$ python -q
>>> import numpy as np
>>> import numpy.linalg as la
>>> np.set_printoptions(suppress=True, linewidth=200)
>>> feats = np.load("w.npy")
>>> feats
array([[ 0.8  ,  0.133,  0.498,  0.513],
       [ 2.952, -0.183,  1.631,  1.363],
       [-2.37 ,  0.094, -1.185, -1.192],
       [ 0.434,  0.132,  0.373,  0.361],
       [-1.722,  0.107, -0.895, -0.661],
       [-0.506, -0.069, -0.199, -0.062],
       [-2.302,  0.159, -0.859, -1.024],
       [-2.228,  0.086, -1.054, -1.189],
       [ 2.897, -0.012,  1.466,  1.435],
       [ 1.475,  0.157,  0.763,  0.895],
       [-0.259, -0.222,  0.002,  0.029],
       [-2.995, -0.051, -1.596, -1.579],
       [ 0.785, -0.02 ,  0.459,  0.485],
       [-2.261,  0.1  , -1.073, -1.152],
       [-1.93 ,  0.01 , -1.056, -1.035],
       [ 1.258, -0.099,  0.795,  0.87 ],
       [ 3.189, -0.161,  1.562,  1.353],
       [-0.202, -0.046, -0.236, -0.094],
       [-0.648,  0.171, -0.369, -0.303],
       [ 4.206,  0.039,  1.866,  1.882],
       [-1.971, -0.13 , -1.015, -0.864],
       [ 1.344,  0.089,  0.776,  0.756],
       [ 2.742, -0.011,  1.41 ,  1.406]])
>>> round(float(la.norm(feats, 2) / la.norm(feats)), 3)
0.997
>>> la.matrix_rank(feats, rtol=0.1)
np.int64(1)
>>> basis = np.sign(np.array([[-1, 2, 2, 0], [2, 0, -2, 1], [2, 0, 2, 0], [-1, 2, 1, -2]]))
>>> M2 = (np.tril(basis, -1) + np.eye(4)) @ (np.triu(basis, 1) + np.eye(4))
>>> w = np.array([1, -2, 2, -1])
>>> mat = np.rint(M2 * w @ la.inv(M2)) + 0
>>> mat
array([[ 15.,  -6.,  -5.,   3.],
       [ 24.,  -9., -10.,   4.],
       [ 13.,  -6.,  -3.,   3.],
       [-11.,   4.,   3.,  -3.]])
>>> P = np.triu(np.array([[1, 7, 9, 8], [1, 1, 2, 0], [1, 4, 2, 4], [1, 0, 1, 5]]), 1) + np.eye(4)
>>> M2 = P @ mat @ la.inv(P)
>>> la.matrix_rank(M2)
np.int64(4)
>>> P @ mat - mat @ P
array([[ 197., -190., -196.,  -69.],
       [  26., -180., -204., -146.],
       [ -44.,  -75.,  -93., -104.],
       [   0.,   77.,   91.,   76.]])
>>> round(la.det(M2), 3)
np.float64(4.0)
>>> np.trace(M2), np.trace(mat)
(np.float64(0.0), np.float64(0.0))
